$ python -q
>>> import numpy as np
>>> import numpy.linalg as la
>>> np.set_printoptions(suppress=True, linewidth=120)
>>> E = np.load("a.npy")
>>> E
array([[1, 1, 0, 3],
       [3, 1, 1, 0],
       [0, 3, 1, 1],
       [1, 0, 3, 1]])
>>> x = np.array([0, -1, -1, 0])
>>> target = E @ x
>>> target
array([-1, -2, -4, -3])
>>> np.round(la.solve(E, E[:, 1]), 3) + 0
array([0., 1., 0., 0.])
>>> np.round(la.solve(E, target), 3) + 0
array([ 0., -1., -1.,  0.])
>>> E @ (-1.0) ** np.arange(4)
array([-3.,  3., -3.,  3.])
>>> (E @ E)[0]
array([ 7,  2, 10,  6])
>>> arr = np.loadtxt("layer18.csv", delimiter=",")
>>> arr
array([[ 0.,  0., -1.,  0.,  0.,  0.,  0.,  0.,  2.,  1.],
       [ 0.,  0.,  1., -1., -2.,  2.,  0., -2.,  0.,  2.],
       [-1.,  1.,  0.,  0.,  0.,  0.,  0.,  0.,  0.,  0.],
       [ 0., -1.,  0.,  0.,  0.,  0.,  0.,  0.,  0.,  0.],
       [ 0., -2.,  0.,  0.,  0.,  0.,  0.,  0.,  0.,  0.],
       [ 0.,  2.,  0.,  0.,  0.,  0.,  0.,  0.,  0.,  0.],
       [ 0.,  0.,  0.,  0.,  0.,  0.,  0.,  0.,  0.,  0.],
       [ 0., -2.,  0.,  0.,  0.,  0.,  0.,  0.,  0.,  0.],
       [ 2.,  0.,  0.,  0.,  0.,  0.,  0.,  0.,  0.,  0.],
       [ 1.,  2.,  0.,  0.,  0.,  0.,  0.,  0.,  0.,  0.]])
>>> vals, V = la.eigh(arr)
>>> np.round(la.eigvalsh(arr @ arr), 3) + 0
array([ 0.   ,  0.   ,  0.   ,  0.   ,  0.   ,  0.   ,  5.917,  5.917, 18.083, 18.083])
>>> np.round(la.eigvalsh(arr + -2 * np.eye(10)), 3)
array([-6.252, -4.433, -2.   , -2.   , -2.   , -2.   , -2.   , -2.   ,  0.433,  2.252])
>>> np.unique(vals.round(6) + 0, return_counts=True)[1]
array([1, 1, 6, 1, 1])
>>> (vals > 1e-8).sum(), (vals < -1e-8).sum()
(np.int64(2), np.int64(2))
>>> np.round(vals.sum(), 3), np.trace(arr)
(np.float64(-0.0), np.float64(0.0))
>>> rng = np.random.default_rng(936262)
>>> out = arr + rng.integers(-2, 3, (10, 4)) @ rng.integers(-2, 3, (4, 10))
>>> out
array([[ 3.,  2.,  1., -2., -2., -6.,  4.,  4.,  0.,  0.],
       [-4.,  0.,  0.,  2.,  0.,  7., -2., -2.,  1.,  3.],
       [-3., -1., -3.,  2.,  1., -3.,  1., -3., -1.,  0.],
       [-2.,  0.,  4., -2.,  1.,  2., -2., -5., -2.,  4.],
       [-3., -4., -3.,  3.,  2.,  7., -4., -2.,  3.,  0.],
       [ 1., -2., -4.,  0.,  0., -4.,  0., -6.,  0., -1.],
       [-2., -1., -2.,  2.,  1.,  0.,  0., -1.,  0.,  0.],
       [ 1., -6., -5.,  1.,  0., -3.,  0., -4.,  1., -2.],
       [-5.,  1., -2.,  6.,  3.,  4.,  0.,  3.,  0.,  1.],
       [-3., -4., -9.,  6.,  3.,  7., -5., -5.,  5., -2.]])
>>> la.matrix_rank(out - arr, tol=1e-8)
np.int64(4)
>>> np.abs(out - arr).sum(axis=1)
array([28., 19., 18., 25., 29., 20.,  9., 21., 27., 52.])
>>> np.round(la.svd(out - arr, compute_uv=False), 3) + 0
array([24.489, 15.34 , 10.168,  7.719,  0.   ,  0.   ,  0.   ,  0.   ,  0.   ,  0.   ])
>>> r = la.matrix_rank(out)
>>> r
np.int64(8)
>>> N = la.svd(out)[2][r:].T
>>> [int(la.matrix_rank(out[:, :j + 1])) for j in range(10)]
[1, 2, 3, 4, 5, 6, 7, 8, 8, 8]
>>> N.shape
(10, 2)
>>> np.allclose(out @ N, 0)
True
>>> m1 = np.load("out1.npy")
>>> m1
array([[ 2.,  2.,  0.,  0.,  0.],
       [ 1.,  1.,  0.,  0.,  0.],
       [ 0.,  0.,  2.,  3.,  1.],
       [ 0.,  0.,  3.,  3., -2.],
       [ 0.,  0., -3.,  1., -3.]])
>>> # null space of dimension 1
>>> Uu, s, Vt = la.svd(m1)
>>> V = Vt[:(s > 1e-8).sum()]
>>> x = m1[4] + -3 * m1[0] + rng.integers(2) * np.eye(5)[1]
>>> x
array([-6., -6., -3.,  1., -3.])
>>> np.round(V.T @ V, 3) + 0
array([[0.5, 0.5, 0. , 0. , 0. ],
       [0.5, 0.5, 0. , 0. , 0. ],
       [0. , 0. , 1. , 0. , 0. ],
       [0. , 0. , 0. , 1. , 0. ],
       [0. , 0. , 0. , 0. , 1. ]])
>>> la.matrix_rank(np.vstack([m1, x]))
np.int64(4)
